>>> import numpy as np
>>> from numpy import linalg as LA
>>> np.set_printoptions(precision=2, suppress=True, linewidth=200, sign=" ")
>>> rnd = lambda a: np.round(a, 2) + 0
>>> rng = np.random.default_rng(29332)
>>> J = np.eye(4, dtype=int)[rng.permutation(4)]
>>> print(J)
[[ 0  0  1  0]
 [ 1  0  0  0]
 [ 0  0  0  1]
 [ 0  1  0  0]]
>>> other = J / LA.norm(J, axis=1, keepdims=True)
>>> gram = other @ other.T
>>> print(np.argwhere(np.triu(np.abs(gram) > 0.95, 1)))
[]
>>> print(gram[1])
[ 0.  1.  0.  0.]
>>> print((gram - 2 * np.eye(4)).round(6).argmax(axis=1))
[ 1  0  0  0]
>>> print(gram)
[[ 1.  0.  0.  0.]
 [ 0.  1.  0.  0.]
 [ 0.  0.  1.  0.]
 [ 0.  0.  0.  1.]]
>>> print(np.degrees(np.arccos(np.clip(gram[1, 3], -1, 1))))
90.0
>>> print((np.abs(gram) > 0.9).astype(int))
[[ 1  0  0  0]
 [ 0  1  0  0]
 [ 0  0  1  0]
 [ 0  0  0  1]]
>>> r0 = np.array([-8, 4, 5, 1])
>>> other = J + np.outer(r0, np.eye(4)[0])
>>> print(other)
[[-8.  0.  1.  0.]
 [ 5.  0.  0.  0.]
 [ 5.  0.  0.  1.]
 [ 1.  1.  0.  0.]]
>>> print(LA.matrix_rank(other - J))
1
>>> q, Rm = LA.qr(J)
>>> print(q.shape, Rm.shape)
(4, 4) (4, 4)
>>> print(np.trace(q @ q.T))
4.0
>>> print(q)
[[ 0.  0. -1.  0.]
 [-1.  0.  0.  0.]
 [-0. -0.  0. -1.]
 [-0. -1.  0.  0.]]
>>> print(np.abs(np.diag(Rm)))
[ 1.  1.  1.  1.]
>>> print(J @ np.ones(4))
[ 1.  1.  1.  1.]
>>> print(J.sum(axis=1))
[ 1  1  1  1]
>>> print(LA.matrix_power(J, 100))
[[ 1  0  0  0]
 [ 0  1  0  0]
 [ 0  0  1  0]
 [ 0  0  0  1]]
>>> p = np.eye(4)[1]
>>> for _ in range(5):
...     p = p @ J
...     print(p.round(2))
... 
[ 1.  0.  0.  0.]
[ 0.  0.  1.  0.]
[ 0.  0.  0.  1.]
[ 0.  1.  0.  0.]
[ 1.  0.  0.  0.]
>>> other = np.array([[1, 0, -1], [-1, 3, -3]])
>>> basis = np.kron(other, J)
>>> print(basis)
[[ 0  0  1  0  0  0  0  0  0  0 -1  0]
 [ 1  0  0  0  0  0  0  0 -1  0  0  0]
 [ 0  0  0  1  0  0  0  0  0  0  0 -1]
 [ 0  1  0  0  0  0  0  0  0 -1  0  0]
 [ 0  0 -1  0  0  0  3  0  0  0 -3  0]
 [-1  0  0  0  3  0  0  0 -3  0  0  0]
 [ 0  0  0 -1  0  0  0  3  0  0  0 -3]
 [ 0 -1  0  0  0  3  0  0  0 -3  0  0]]
>>> print(basis.shape)
(8, 12)
>>> print(LA.matrix_rank(basis))
8
>>> feats = np.loadtxt("case8.csv", delimiter=",")
>>> print(feats)
[[ 0.  0.  1.  2.  0.  1.  0.]
 [ 0.  0.  0.  1.  2.  0.  1.]
 [ 1.  0.  0.  0.  1.  2.  0.]
 [ 2.  1.  0.  0.  0.  1.  2.]
 [ 0.  2.  1.  0.  0.  0.  1.]
 [ 1.  0.  2.  1.  0.  0.  0.]
 [ 0.  1.  0.  2.  1.  0.  0.]]
>>> q, V = LA.qr(feats[:, :6])[0], LA.qr(feats[:, 6:])[0]
>>> s = LA.svd(q.T @ V, compute_uv=False)
>>> print(rnd(s))
[ 0.87]
>>> gram = feats.T @ feats
>>> print((feats @ feats.T).shape)
(7, 7)
>>> print(np.trace(gram), (feats ** 2).sum())
46.0 46.0
>>> print(np.diag(gram))
[  6.   6.   6.  10.   6.   6.   6.]
>>> print(gram)
[[  6.   2.   2.   1.   1.   4.   4.]
 [  2.   6.   2.   2.   1.   1.   4.]
 [  2.   2.   6.   4.   0.   1.   1.]
 [  1.   2.   4.  10.   4.   2.   1.]
 [  1.   1.   0.   4.   6.   2.   2.]
 [  4.   1.   1.   2.   2.   6.   2.]
 [  4.   4.   1.   1.   2.   2.   6.]]
>>> print(rnd(LA.eigvalsh(gram)[::-1]))
[ 19.27   9.91   6.63   5.7    2.24   1.58   0.66]
>>> print(np.allclose(gram, gram.T))
True
>>> W1 = np.array([[-2, 2], [-2, 1], [1, -2], [2, 1], [0, 1], [2, 1], [1, -1]])
>>> beta = np.array([1, 0])
>>> hid = np.maximum(feats @ W1 + beta, 0)
>>> print(LA.matrix_rank(hid))
2
>>> print(rnd((hid > 0).mean(axis=0)))
[ 0.71  0.71]
>>> basis = np.array([[-1, -3], [3, -3]])
>>> print(hid @ basis)
[[ -5. -27.]
 [  2. -18.]
 [ 12. -24.]
 [ 12. -12.]
 [  0.   0.]
 [ -3.  -9.]
 [  9. -21.]]
>>> W1 = np.array([[4, 0, 0], [4, 4, 0], [-1, 5, 3], [-4, 1, -5]])
>>> beta = np.array([-1, -2, -2])
>>> hid = np.maximum(J @ W1 + beta, 0)
>>> print((hid > 0).astype(int))
[[ 0  1  1]
 [ 1  0  0]
 [ 0  0  0]
 [ 1  1  0]]
>>> basis = np.array([[1, 1], [1, 2], [0, 0]])
>>> print(W1 @ basis)
[[ 4  4]
 [ 8 12]
 [ 4  9]
 [-3 -2]]
>>> E = np.load("w.npy")
>>> print(E)
[[ 0  0 -2 -2  0  1  0 -1 -1  2  0  1  2]
 [ 0  0 -3  1  2 -1  2 -3  1 -3  1 -1  0]
 [ 2  3  0  1 -2 -3 -1  2 -1 -1  2 -1  0]
 [ 2 -1 -1  0  1 -1 -1 -1  2  0 -2 -2 -1]
 [ 0 -2  2 -1  0  0 -2 -1 -1  0  0 -1  1]
 [-1  1  3  1  0  0  0  0 -2  1  1  0  2]
 [ 0 -2  1  1  2  0  0 -2  2  3  1 -2 -3]
 [ 1  3 -2  1  1  0  2  0 -2 -1  0  0 -3]
 [ 1 -1  1 -2  1  2 -2  2  0  3  2 -1  1]
 [-2  3  1  0  0 -1 -3  1 -3  0 -3  2  1]
 [ 0 -1 -2  2  0 -1 -1  0 -2  3  0  2  2]
 [-1  1  1  2  1  0  2  0  1 -2 -2  0 -2]
 [-2  0  0  1 -1 -2  3  3 -1 -1 -2  2  0]]
>>> left, s, Vh = LA.svd(E)
>>> V = Vh[:(s > 1e-8).sum()]
>>> vec = E[5] + -2 * E[4] + rng.integers(2) * np.eye(13)[0]
>>> print(vec)
[ 0.  5. -1.  3.  0.  0.  4.  2.  0.  1.  1.  2.  0.]
>>> print(rnd(LA.norm(vec - V.T @ V @ vec)))
0.44
>>> print(rnd(np.diag(V.T @ V)))
[ 0.81  1.    0.91  0.95  0.88  0.93  1.    0.99  0.99  1.    0.99  0.57  1.  ]
>>> labels = rng.permutation(13)
>>> print(labels)
[ 11   4   8   3   7   2   0   6  12   5   9  10   1]
>>> other = E[labels][:, labels]
>>> print(np.allclose(other, E))
False
>>> print(rnd(LA.det(other)), rnd(LA.det(E[labels])))
0.0 0.0
>>> print(np.trace(other))
0
>>> left, s, Vh = LA.svd(E)
>>> print(np.argmax(s[:-1] / (s[1:] + 1e-6)) + 1)
12
>>> other = left[:, :12] @ np.diag(s[:12]) @ Vh[:12]
>>> print(LA.matrix_rank(E, rtol=0.05))
12
>>> K = np.load("data.npy")
>>> print(K)
[[ 0.2  -3.79  1.4 ]
 [-0.2   2.94 -0.9 ]
 [-2.    2.33 -0.9 ]
 [ 0.3   0.8  -0.2 ]
 [-0.3  -1.75  0.5 ]
 [ 0.9   1.64 -0.5 ]
 [ 0.3   1.58 -0.3 ]
 [ 1.3   1.39 -0.4 ]
 [ 0.4   3.11 -1.2 ]
 [-0.2  -4.81  1.6 ]
 [ 1.1   2.87 -0.9 ]
 [-0.7  -2.54  0.9 ]
 [ 0.    0.33  0.1 ]
 [-0.9  -3.84  1.2 ]
 [-1.3  -2.65  1.  ]
 [ 1.2   0.32 -0.2 ]
 [ 0.9  -6.26  2.2 ]
 [ 2.   -5.22  1.7 ]
 [-1.5  -4.4   1.3 ]
 [ 0.    2.77 -1.  ]
 [-0.8   3.13 -1.3 ]
 [ 0.    2.06 -0.6 ]
 [-1.1   2.61 -0.9 ]
 [ 0.6   2.87 -1.  ]
 [ 0.1  -3.54  1.3 ]]
>>> dist = LA.norm(K[:, None] - K[None], axis=-1)
>>> print(dist.shape)
(25, 25)
>>> print(dist.mean(axis=1).argmax())
16
>>> print(rnd(dist[:5, :5]))
[[ 0.    7.12  6.9   4.86  2.29]
 [ 7.12  0.    1.9   2.31  4.9 ]
 [ 6.9   1.9   0.    2.85  4.64]
 [ 4.86  2.31  2.85  0.    2.71]
 [ 2.29  4.9   4.64  2.71  0.  ]]
>>> print(np.unravel_index(dist.round(6).argmax(), dist.shape))
(np.int64(16), np.int64(20))
